$ python3 -q
>>> import numpy as np
>>> import numpy.linalg as la
>>> np.set_printoptions(suppress=True, linewidth=140)
>>> arr = np.load("w.npy")
>>> arr
array([[-27.,  11.,  22., -11.],
       [-22.,   6.,  22., -11.],
       [-39.,  17.,  34., -17.],
       [-34.,  12.,  34., -17.]])
>>> M2 = arr / np.sqrt((arr ** 2).mean(axis=1, keepdims=True))
>>> np.round(la.norm(M2, axis=1), 3)
array([2., 2., 2., 2.])
>>> U, sigma, Vt = la.svd(arr, full_matrices=False)
>>> np.round(Vt @ Vt.T, 3) + 0
array([[1., 0., 0., 0.],
       [0., 1., 0., 0.],
       [0., 0., 1., 0.],
       [0., 0., 0., 1.]])
>>> np.round(np.abs(Vt[0]), 3)
array([0.674, 0.259, 0.619, 0.309])
>>> np.round(U.T @ arr @ Vt.T, 3) + 0
array([[92.465,  0.   ,  0.   ,  0.   ],
       [ 0.   ,  5.334,  0.   ,  0.   ],
       [ 0.   ,  0.   ,  1.36 ,  0.   ],
       [ 0.   ,  0.   ,  0.   ,  0.   ]])
>>> np.round(sigma / sigma[0], 3) + 0
array([1.   , 0.058, 0.015, 0.   ])
>>> U.shape, sigma.shape, Vt.shape
((4, 4), (4,), (4, 4))
>>> np.allclose(U * sigma @ Vt, arr)
True
>>> np.round(np.cumsum(sigma ** 2) / np.sum(sigma ** 2), 3)
array([0.996, 1.   , 1.   , 1.   ])
>>> vec = np.array([1, -2, 1, 1])
>>> h1 = np.maximum(arr @ vec, 0)
>>> np.maximum(arr @ vec, 0) - np.maximum(-arr @ vec, 0)
array([-38., -23., -56., -41.])
>>> print(np.tanh(arr @ vec))
[-1. -1. -1. -1.]
>>> h1
array([0., 0., 0., 0.])
>>> np.maximum(arr @ (3 * vec), 0)
array([0., 0., 0., 0.])
>>> arr.T @ h1
array([0., 0., 0., 0.])
>>> np.flatnonzero(h1 > 1e-9)
array([], dtype=int64)
>>> U, sigma, Vt = la.svd(arr)
>>> vecs = Vt[:(sigma > 1e-8).sum()]
>>> rng = np.random.default_rng(154469)
>>> vec = arr[1] + 5 * arr[2] + rng.integers(2) * np.eye(4)[2]
>>> vec
array([-217.,   91.,  193.,  -96.])
>>> la.matrix_rank(np.vstack([arr, vec]))
np.int64(4)
>>> round(float(la.norm(vec - vecs.T @ vecs @ vec)), 3)
0.447
>>> np.round(np.diag(vecs.T @ vecs), 3)
array([1. , 1. , 0.8, 0.2])
>>> m1 = np.array([[0, 8, 0, 0, 4, 0],
...     [4, 8, 2, 2, 4, 1],
...     [4, 4, 8, 2, 2, 4],
...     [0, 8, 0, 0, -8, 0],
...     [4, 8, 2, -4, -8, -2],
...     [4, 4, 8, -4, -4, -8]])
>>> idx = rng.permutation(6)
>>> idx
array([4, 0, 1, 3, 5, 2])
>>> M2 = m1[idx][:, idx]
>>> np.round(np.sort(np.abs(la.eigvals(M2))), 3)
array([ 3.221,  3.221,  6.864,  6.864, 15.953, 15.953])
>>> np.trace(M2)
np.int64(0)
>>> round(float(la.det(M2)), 3), np.round(la.det(m1[idx]), 3)
(-124416.0, np.float64(-124416.0))
>>> np.allclose(M2, m1)
False
>>> vec = np.array([-5, 4, 3, -1, -9, 8])
>>> m1 @ np.ones(6)
array([12., 21., 24.,  0.,  0.,  0.])
>>> print((m1 * vec).sum(axis=1))
[ -4 -12  32 104  78  -4]
>>> la.norm(m1 @ vec) <= la.norm(m1, 2) * la.norm(vec) + 1e-9
np.True_
>>> (m1 @ vec).argmax()
np.int64(3)
>>> A = np.load("run7.npy")
>>> print(A)
[[5. 4. 0. 4. 0.]
 [4. 5. 0. 4. 0.]
 [0. 0. 5. 0. 4.]
 [4. 4. 0. 5. 0.]
 [0. 0. 4. 0. 5.]]
>>> M2 = A / la.norm(A, axis=1, keepdims=True)
>>> cov = M2 @ M2.T
>>> (cov - 2 * np.eye(5)).round(6).argmax(axis=1)
array([1, 0, 4, 0, 2])
>>> cov.round(3)
array([[1.   , 0.982, 0.   , 0.982, 0.   ],
       [0.982, 1.   , 0.   , 0.982, 0.   ],
       [0.   , 0.   , 1.   , 0.   , 0.976],
       [0.982, 0.982, 0.   , 1.   , 0.   ],
       [0.   , 0.   , 0.976, 0.   , 1.   ]])
>>> vals, vecs = la.eig(A)
>>> np.round(np.sort(la.eigvals(A.T)), 3)
array([ 1.,  1.,  1.,  9., 13.])
>>> vec = np.ones(5)
>>> for _ in range(7):
...     vec = A @ vec
...     vec /= la.norm(vec)
...     print(round(vec @ A @ vec, 3))
... 
12.031
12.469
12.726
12.864
12.934
12.968
12.985
>>> round(float(la.eigvalsh(A)[-1]), 3)
13.0
>>> np.abs(np.diag(la.qr(arr)[1])) > 1e-9
array([ True,  True,  True, False])
>>> np.trace(A)
np.float64(25.0)
>>> np.round(la.matrix_power(A, 4), 3)
array([[9521., 9520.,    0., 9520.,    0.],
       [9520., 9521.,    0., 9520.,    0.],
       [   0.,    0., 3281.,    0., 3280.],
       [9520., 9520.,    0., 9521.,    0.],
       [   0.,    0., 3280.,    0., 3281.]])
>>> assert A == A.T
Traceback (most recent call last):
  File "<python-input-58>", line 1, in <module>
    assert A == A.T
           ^^^^^^^^
ValueError: The truth value of an array with more than one element is ambiguous. Use a.any() or a.all()
>>> (A + A.T) / 2
array([[5., 4., 0., 4., 0.],
       [4., 5., 0., 4., 0.],
       [0., 0., 5., 0., 4.],
       [4., 4., 0., 5., 0.],
       [0., 0., 4., 0., 5.]])
>>> round(la.det(A), 3)
np.float64(117.0)
>>> np.allclose(A, A.T)
True
>>> E = np.load("layer11.npy")
>>> E.round(3)
array([[-0.784,  0.035,  0.62 ],
       [ 0.543, -0.446,  0.711],
       [ 0.302,  0.894,  0.331]])
>>> idx = rng.permutation(5)
>>> M2 = A[:, idx] * rng.choice([-1, 1], 5)
>>> M2
array([[ 4.,  4., -0.,  0., -5.],
       [ 4.,  5., -0.,  0., -4.],
       [ 0.,  0., -5.,  4., -0.],
       [ 5.,  4., -0.,  0., -4.],
       [ 0.,  0., -4.,  5., -0.]])
>>> U, _, Vt = la.svd(A.T @ M2)
>>> np.round(la.lstsq(A, M2)[0], 3) + 0
array([[ 0.,  0.,  0.,  0., -1.],
       [ 0.,  1.,  0.,  0.,  0.],
       [ 0.,  0., -1.,  0.,  0.],
       [ 1.,  0.,  0.,  0.,  0.],
       [ 0.,  0.,  0.,  1.,  0.]])
>>> vec = np.array([3, 3, 3, 1, 2])
>>> target = M2 @ vec
>>> target
array([ 14.,  19., -11.,  19.,  -7.])
>>> np.round(la.solve(M2, M2[:, 1]), 3) + 0
array([0., 1., 0., 0., 0.])
>>> Q, R = la.qr(E)
>>> Q.shape, R.shape
((3, 3), (3, 3))
>>> print(np.round(Q @ R, 3))
[[-0.784  0.035  0.62 ]
 [ 0.543 -0.446  0.711]
 [ 0.302  0.894  0.331]]
>>> np.round(np.abs(np.diag(R)), 3)
array([1., 1., 1.])
>>> print(R.round(3) + 0)
[[1. 0. 0.]
 [0. 1. 0.]
 [0. 0. 1.]]
>>> Q.round(3)
array([[-0.784,  0.035,  0.62 ],
       [ 0.543, -0.446,  0.711],
       [ 0.302,  0.894,  0.331]])
>>> M2 = E / la.norm(E, axis=1, keepdims=True)
>>> cov = M2 @ M2.T
>>> cov.round(3) + 0
array([[1., 0., 0.],
       [0., 1., 0.],
       [0., 0., 1.]])
>>> (np.abs(cov) > 0.9).astype(int)
array([[1, 0, 0],
       [0, 1, 0],
       [0, 0, 1]])
>>> cov[0].round(3) + 0
array([1., 0., 0.])
>>> np.round(E @ E.T, 3) + 0
array([[1., 0., 0.],
       [0., 1., 0.],
       [0., 0., 1.]])
>>> np.round(la.pinv(E), 3)
array([[-0.784,  0.543,  0.302],
       [ 0.035, -0.446,  0.894],
       [ 0.62 ,  0.711,  0.331]])
>>> print(np.round(E[:, 0] @ E[:, 2], 3))
0.0
>>> np.round(E.T @ E, 3) + 0
array([[1., 0., 0.],
       [0., 1., 0.],
       [0., 0., 1.]])
>>> np.round(la.svd(E, compute_uv=False), 3)
array([1., 1., 1.])
>>> data = np.loadtxt("block17.csv", delimiter=",")
>>> data.round(3)
array([[ 0.989, -0.054,  0.054,  0.076, -0.033, -0.054,  0.076,  0.011],
       [-0.054,  0.728,  0.272,  0.38 , -0.163, -0.272,  0.38 ,  0.054],
       [ 0.054,  0.272,  0.728, -0.38 ,  0.163,  0.272, -0.38 , -0.054],
       [ 0.076,  0.38 , -0.38 ,  0.467,  0.228,  0.38 , -0.533, -0.076],
       [-0.033, -0.163,  0.163,  0.228,  0.902, -0.163,  0.228,  0.033],
       [-0.054, -0.272,  0.272,  0.38 , -0.163,  0.728,  0.38 ,  0.054],
       [ 0.076,  0.38 , -0.38 , -0.533,  0.228,  0.38 ,  0.467, -0.076],
       [ 0.011,  0.054, -0.054, -0.076,  0.033,  0.054, -0.076,  0.989]])
>>> # symmetric, so the eigenvalues are real
>>> M2 = np.array([[9, 4, 9],
...     [6, 7, 8],
...     [2, 9, 4],
...     [4, 0, 7],
...     [9, 4, 5],
...     [8, 3, 3],
...     [0, 4, 5],
...     [7, 2, 5]])
>>> np.round(np.einsum("ij,ij->i", data, data), 3)
array([1., 1., 1., 1., 1., 1., 1., 1.])
>>> M2 @ data
Traceback (most recent call last):
  File "<python-input-94>", line 1, in <module>
    M2 @ data
    ~~~^~~~~~
ValueError: matmul: Input operand 1 has a mismatch in its core dimension 0, with gufunc signature (n?,k),(k,m?)->(n?,m?) (size 8 is different from 3)
>>> la.matrix_rank(data @ M2)
np.int64(3)
>>> ang = np.radians(36)
>>> R = np.eye(3)
>>> R[0, 0] = R[2, 2] = np.cos(ang)
>>> R[0, 2], R[2, 0] = -np.sin(ang), np.sin(ang)
>>> R.round(3)
array([[ 0.809,  0.   , -0.588],
       [ 0.   ,  1.   ,  0.   ],
       [ 0.588,  0.   ,  0.809]])
>>> M2 = E @ R.T
>>> print(np.round(la.det(R), 3), round(np.trace(R), 3))
1.0 2.618
>>> np.allclose(E @ E.T, M2 @ M2.T)
True
>>> print(np.round(np.abs(M2 - E).max(axis=0), 3))
[0.522 0.    0.579]
>>> print(np.round(data.T @ data, 3) + 0)
[[1. 0. 0. 0. 0. 0. 0. 0.]
 [0. 1. 0. 0. 0. 0. 0. 0.]
 [0. 0. 1. 0. 0. 0. 0. 0.]
 [0. 0. 0. 1. 0. 0. 0. 0.]
 [0. 0. 0. 0. 1. 0. 0. 0.]
 [0. 0. 0. 0. 0. 1. 0. 0.]
 [0. 0. 0. 0. 0. 0. 1. 0.]
 [0. 0. 0. 0. 0. 0. 0. 1.]]
>>> np.round(data[:, 3] @ data[:, 6], 3)
np.float64(0.0)
>>> np.round(la.eigvalsh(data).min(), 3)
np.float64(-1.0)
>>> try:
...     la.cholesky(data)
... except la.LinAlgError as e:
...     print(repr(e))
... 
LinAlgError('Matrix is not positive definite')
>>> [round(float(la.det(data[:i, :i])), 2) + 0 for i in range(1, 9)]
[0.99, 0.72, 0.45, -0.09, -0.18, -0.46, -0.99, -1.0]
>>> np.all(la.eigvalsh(data) > 0)
np.False_
>>> vals, vecs = la.eigvalsh(data)
Traceback (most recent call last):
  File "<python-input-111>", line 1, in <module>
    vals, vecs = la.eigvalsh(data)
    ^^^^^^^^^^
ValueError: too many values to unpack (expected 2)
>>> vals, vecs = la.eigh(data)
>>> (vals > 1e-8).sum(), (vals < -1e-8).sum()
(np.int64(7), np.int64(1))
>>> idx = rng.integers(0, 3, 4)
>>> mat = np.array([[2, -2, 2, -1], [-2, -1, -3, -3], [3, 1, 3, 3], [1, -3, -2, -3]]) * (idx[:, None] == idx)
>>> print(mat)
[[ 2  0  2 -1]
 [ 0 -1  0  0]
 [ 3  0  3  3]
 [ 1  0 -2 -3]]
>>> # splits into 2 blocks
>>> r0 = np.array([-2, 0, 2, 2])
>>> M2 = mat + np.outer(r0, np.eye(4)[1])
>>> print(M2)
[[ 2. -2.  2. -1.]
 [ 0. -1.  0.  0.]
 [ 3.  2.  3.  3.]
 [ 1.  2. -2. -3.]]
>>> la.matrix_rank(M2 - mat)
np.int64(1)
>>> Q = mat.astype(float).copy()
>>> for j in range(4):
...     Q[:, j] -= Q[:, :j] @ (Q[:, :j].T @ Q[:, j])
...     Q[:, j] /= la.norm(Q[:, j])
... 
>>> np.round(Q.T @ Q, 3) + 0
array([[1., 0., 0., 0.],
       [0., 1., 0., 0.],
       [0., 0., 1., 0.],
       [0., 0., 0., 1.]])
>>> Q.round(3)
array([[ 0.535,  0.   ,  0.148, -0.832],
       [ 0.   , -1.   ,  0.   ,  0.   ],
       [ 0.802,  0.   ,  0.222,  0.555],
       [ 0.267,  0.   , -0.964,  0.   ]])
>>> np.round(Q.T @ mat, 3) + 0
array([[3.742, 0.   , 2.94 , 1.069],
       [0.   , 1.   , 0.   , 0.   ],
       [0.   , 0.   , 2.891, 3.41 ],
       [0.   , 0.   , 0.   , 2.496]])
>>> np.round(Q.T @ Q, 3) + 0
array([[1., 0., 0., 0.],
       [0., 1., 0., 0.],
       [0., 0., 1., 0.],
       [0., 0., 0., 1.]])
>>> round(Q[:, 2] @ Q[:, 3], 3)
np.float64(0.0)
>>> print(np.round(la.norm(Q, axis=0), 3))
[1. 1. 1. 1.]
>>> np.round(Q @ Q.T, 3) + 0
array([[1., 0., 0., 0.],
       [0., 1., 0., 0.],
       [0., 0., 1., 0.],
       [0., 0., 0., 1.]])
>>> idx = rng.permutation(4)
>>> M2 = mat[:, idx] * rng.choice([-1, 1], 4)
>>> M2
array([[ 1,  0,  2, -2],
       [ 0, -1,  0,  0],
       [-3,  0,  3, -3],
       [ 3,  0, -2, -1]])
>>> U, _, Vt = la.svd(mat.T @ M2)
>>> np.round(la.lstsq(mat, M2)[0], 3) + 0
array([[ 0.,  0.,  0., -1.],
       [ 0.,  1.,  0.,  0.],
       [ 0.,  0.,  1.,  0.],
       [-1.,  0.,  0.,  0.]])
>>> idx
array([3, 1, 2, 0])
>>> np.round(U @ Vt, 3) + 0
array([[ 0.,  0.,  0., -1.],
       [ 0.,  1.,  0.,  0.],
       [ 0.,  0.,  1.,  0.],
       [-1.,  0.,  0.,  0.]])
>>> feats = np.load("mat.npy")
>>> feats.round(3)
array([[ 0.888, -0.262,  0.038, -0.262, -0.188, -0.112,  0.112, -0.112],
       [-0.262,  0.387,  0.088, -0.612, -0.438, -0.262,  0.262, -0.262],
       [ 0.038,  0.088,  0.988,  0.088,  0.062,  0.038, -0.038,  0.038],
       [-0.262, -0.612,  0.088,  0.387, -0.438, -0.262,  0.262, -0.262],
       [-0.188, -0.438,  0.062, -0.438,  0.688, -0.188,  0.188, -0.188],
       [-0.112, -0.262,  0.038, -0.262, -0.188,  0.888,  0.112, -0.112],
       [ 0.112,  0.262, -0.038,  0.262,  0.188,  0.112,  0.888,  0.112],
       [-0.112, -0.262,  0.038, -0.262, -0.188, -0.112,  0.112,  0.888]])
>>> M2 = feats + rng.integers(-2, 3, (8, 1)) @ rng.integers(-2, 3, (1, 8))
>>> M2.round(3)
array([[ 2.888,  0.738,  0.038,  0.738,  1.812, -1.112, -1.888, -1.112],
       [-0.262,  0.387,  0.088, -0.612, -0.438, -0.262,  0.262, -0.262],
       [ 2.038,  1.088,  0.988,  1.088,  2.062, -0.962, -2.038, -0.962],
       [ 1.738,  0.387,  0.088,  1.388,  1.562, -1.262, -1.738, -1.262],
       [-2.188, -1.438,  0.062, -1.438, -1.312,  0.812,  2.188,  0.812],
       [-0.112, -0.262,  0.038, -0.262, -0.188,  0.888,  0.112, -0.112],
       [ 0.112,  0.262, -0.038,  0.262,  0.188,  0.112,  0.888,  0.112],
       [-0.112, -0.262,  0.038, -0.262, -0.188, -0.112,  0.112,  0.888]])
>>> la.matrix_rank(M2 - feats, tol=1e-8)
np.int64(1)
>>> np.abs(M2 - feats).sum(axis=1)
array([10.,  0., 10., 10., 10.,  0.,  0.,  0.])
>>> np.round(la.svd(M2 - feats, compute_uv=False), 3) + 0
array([8., 0., 0., 0., 0., 0., 0., 0.])
